% python3 -q
>>> import numpy as np
>>> import numpy.linalg as la
>>> np.set_printoptions(precision=1, suppress=True, linewidth=140, sign=" ")
>>> J = np.load("x.npy")
>>> print(J)
[[ 1  0  0  0  0  0]
 [ 3  2  0  0  0  0]
 [-2 -1  0  0  0  0]
 [ 0  0  1  0  0  0]
 [ 0  0  3  2  0  0]
 [ 0  0 -2 -1  0  0]
 [ 0  0  0  0  1  0]
 [ 0  0  0  0  3  2]
 [ 0  0  0  0 -2 -1]]
>>> print(J.shape)
(9, 6)
>>> print(J.mean(axis=0))
[ 0.2  0.1  0.2  0.1  0.2  0.1]
>>> print(np.abs(J).max())
3
>>> print(round(la.norm(J), 1))
7.5
>>> A2 = J / la.norm(J, axis=1, keepdims=True)
>>> C2 = A2 @ A2.T
>>> print(round(np.degrees(np.arccos(np.clip(C2[7, 6], -1, 1))), 1))
33.7
>>> print((np.abs(C2) > 0.9).astype(int))
[[ 1  0  0  0  0  0  0  0  0]
 [ 0  1  1  0  0  0  0  0  0]
 [ 0  1  1  0  0  0  0  0  0]
 [ 0  0  0  1  0  0  0  0  0]
 [ 0  0  0  0  1  1  0  0  0]
 [ 0  0  0  0  1  1  0  0  0]
 [ 0  0  0  0  0  0  1  0  0]
 [ 0  0  0  0  0  0  0  1  1]
 [ 0  0  0  0  0  0  0  1  1]]
>>> print(la.norm(A2, axis=1))
[ 1.  1.  1.  1.  1.  1.  1.  1.  1.]
>>> m1 = np.load("run17.npy")
>>> print(m1)
[[-0.1  0.1 -1.3 -0.4  0.   0.1 -0.1  1.1  1.7 -0.1  0.4 -2.   1.1]
 [ 2.   0.4  0.  -1.3 -0.4  2.2 -0.1 -1.4  1.3 -1.2 -0.4 -0.9 -0.9]
 [ 0.   0.8  0.2 -1.5  0.7  0.9 -1.2 -1.5 -0.3  2.1  1.2 -0.5 -1. ]
 [-0.2 -0.3  0.8 -1.1 -0.2 -0.9  0.   2.7  1.3 -0.5 -2.1  1.1 -0.5]
 [-0.3  0.5 -0.2 -0.1 -1.   1.3  1.1 -0.8 -0.2 -3.   0.8  0.1  0.3]
 [ 0.7  1.   0.5  1.3 -0.8  0.4  0.2  1.8 -0.5 -2.5 -0.2  0.2  0.9]
 [-0.1 -0.9  2.  -1.  -0.1 -0.5 -1.2  0.5  0.8 -0.3  0.2  1.8  1.8]
 [-1.  -1.  -0.9  0.4 -1.7 -1.1  0.8  0.4 -1.3 -5.2  0.4 -0.6  2. ]
 [-1.4 -1.7  0.  -0.1  1.1  1.3  2.1  0.  -0.2  3.2 -1.   0.3  0.5]
 [-1.3 -0.3 -0.3 -0.1  1.2  0.6 -1.  -0.6  1.2  3.5 -0.4  0.1  1.5]]
>>> ang = np.radians(27)
>>> r_ = np.eye(13)
>>> r_[4, 4] = r_[2, 2] = np.cos(ang)
>>> r_[4, 2], r_[2, 4] = -np.sin(ang), np.sin(ang)
>>> A2 = m1 @ r_.T
>>> print(np.allclose(la.norm(m1, axis=1), la.norm(A2, axis=1)))
True
>>> print(la.svd(m1, compute_uv=False), la.svd(A2, compute_uv=False))
[ 9.3  5.7  4.7  3.8  3.7  3.5  2.5  1.6  1.3  1. ] [ 9.3  5.7  4.7  3.8  3.7  3.5  2.5  1.6  1.3  1. ]
>>> u, g = m1[5], m1[7]
>>> print(round(u @ g, 1))
15.4
>>> print(np.round(u @ u, 1))
14.9
>>> p = (u @ g) / (u @ u) * u
>>> print(p)
[ 0.7  1.   0.5  1.3 -0.8  0.4  0.2  1.9 -0.5 -2.6 -0.2  0.2  0.9]
>>> print(round(la.norm(u + g) ** 2 + la.norm(u - g) ** 2, 1))
112.0
>>> print(la.matrix_rank(np.outer(u, g)))
1
>>> print((g - p) @ u)
0.0
>>> w1 = np.array([[3, 2],
...     [0, 3],
...     [2, 2],
...     [3, -3],
...     [1, -2],
...     [3, -3],
...     [-2, 1],
...     [-2, 1],
...     [2, -1],
...     [-1, 0],
...     [-1, -1],
...     [-1, 1],
...     [-2, 0]])
>>> b = np.array([1, 0])
>>> H = np.maximum(m1 @ w1 + b, 0)
>>> print((H > 0).astype(int))
[[ 0  0]
 [ 1  0]
 [ 1  0]
 [ 0  1]
 [ 1  0]
 [ 1  1]
 [ 0  1]
 [ 0  1]
 [ 0  0]
 [ 0  0]]
>>> basis = np.array([[-4, -4, 3], [3, -1, 1]])
>>> print(w1 @ basis)
[[ -6 -14  11]
 [  9  -3   3]
 [ -2 -10   8]
 [-21  -9   6]
 [-10  -2   1]
 [-21  -9   6]
 [ 11   7  -5]
 [ 11   7  -5]
 [-11  -7   5]
 [  4   4  -3]
 [  1   5  -4]
 [  7   3  -2]
 [  8   8  -6]]
